% python3 -q
>>> import numpy as np
>>> np.set_printoptions(precision=2, suppress=True, linewidth=160)
>>> A = np.loadtxt("mat.csv", delimiter=",")
>>> print(A)
[[-0.55 -0.19 -0.81  0.03]
 [ 0.55 -0.62 -0.22  0.51]
 [ 0.28 -0.42 -0.12 -0.86]
 [ 0.55  0.64 -0.53 -0.06]]
>>> print(np.allclose(A @ A.T, A.T @ A))
True
>>> print((A - A.T) / 2)
[[ 0.   -0.37 -0.54 -0.26]
 [ 0.37  0.    0.1  -0.06]
 [ 0.54 -0.1   0.   -0.16]
 [ 0.26  0.06  0.16  0.  ]]
>>> assert A == A.T
Traceback (most recent call last):
  File "<python-input-6>", line 1, in <module>
    assert A == A.T
           ^^^^^^^^
ValueError: The truth value of an array with more than one element is ambiguous. Use a.any() or a.all()
>>> A.inv()
Traceback (most recent call last):
  File "<python-input-7>", line 1, in <module>
    A.inv()
    ^^^^^
AttributeError: 'numpy.ndarray' object has no attribute 'inv'
>>> print(np.linalg.matrix_power(A, 3))
[[ 0.81 -0.23 -0.5  -0.23]
 [ 0.38 -0.2   0.34  0.83]
 [ 0.4   0.17  0.78 -0.46]
 [ 0.21  0.94 -0.19  0.21]]
>>> print(np.round(np.linalg.eigvals(A).sum().real, 2))
-1.35
>>> print(round(float(np.einsum("ij,ji->", A, A)), 2))
1.83
>>> print(np.round(np.poly(A), 2) + 0)
[ 1.    1.35  0.   -1.35 -1.  ]
>>> print(np.round(np.linalg.det(2 * A), 2), round(np.linalg.det(A), 2))
-16.0 -1.0
>>> print(np.round(np.einsum("ii->", A), 2))
-1.35
>>> x = np.array([1, 2, 1, 3])
>>> h = np.maximum(A @ x, 0)
>>> print(A * (h > 1e-9)[:, None])
[[-0.   -0.   -0.    0.  ]
 [ 0.55 -0.62 -0.22  0.51]
 [ 0.   -0.   -0.   -0.  ]
 [ 0.55  0.64 -0.53 -0.06]]
>>> print(np.maximum(A @ x, 0) - np.maximum(-A @ x, 0))
[-1.66  0.65 -3.25  1.12]
>>> print(np.tanh(A @ x))
[-0.93  0.57 -1.    0.81]
>>> r0 = np.array([5, -3, -5, 5])
>>> out = A + np.outer(r0, np.eye(4)[0])
>>> print(round(np.linalg.det(out) / np.linalg.det(A), 2), round(1 + np.linalg.solve(A, r0)[0], 2))
-2.05 -2.05
>>> mat = np.load("run14.npy")
>>> print(mat)
[[-3  0  3  4]
 [ 5 -9  0 -9]
 [-3  0  3  4]
 [-4  1  0 -2]]
>>> left, sv, vt = np.linalg.svd(mat)
>>> V = vt[:(sv > 1e-8).sum()]
>>> rng = np.random.default_rng(898)
>>> x = mat[0] + 5 * mat[2] + rng.integers(2) * np.eye(4)[0]
>>> print(x)
[-18.   0.  18.  24.]
>>> print(np.allclose(V.T @ V @ x, x))
True
>>> print(np.round(np.linalg.norm(x - V.T @ V @ x), 2))
0.0
>>> theta = np.radians(7)
>>> R = np.eye(4)
>>> R[3, 3] = R[1, 1] = np.cos(theta)
>>> R[3, 1], R[1, 3] = -np.sin(theta), np.sin(theta)
>>> print(R)
[[ 1.    0.    0.    0.  ]
 [ 0.    0.99  0.    0.12]
 [ 0.    0.    1.    0.  ]
 [ 0.   -0.12  0.    0.99]]
>>> out = mat @ R.T
>>> print(out)
[[ -3.     0.49   3.     3.97]
 [  5.   -10.03   0.    -7.84]
 [ -3.     0.49   3.     3.97]
 [ -4.     0.75   0.    -2.11]]
>>> print(np.round(np.linalg.svd(mat, compute_uv=False), 2) + 0, np.round(np.linalg.svd(out, compute_uv=False), 2) + 0)
[14.89  5.83  4.5   0.  ] [14.89  5.83  4.5   0.  ]
>>> print(round(float(np.linalg.det(R)), 2), round(float(np.trace(R)), 2))
1.0 3.99
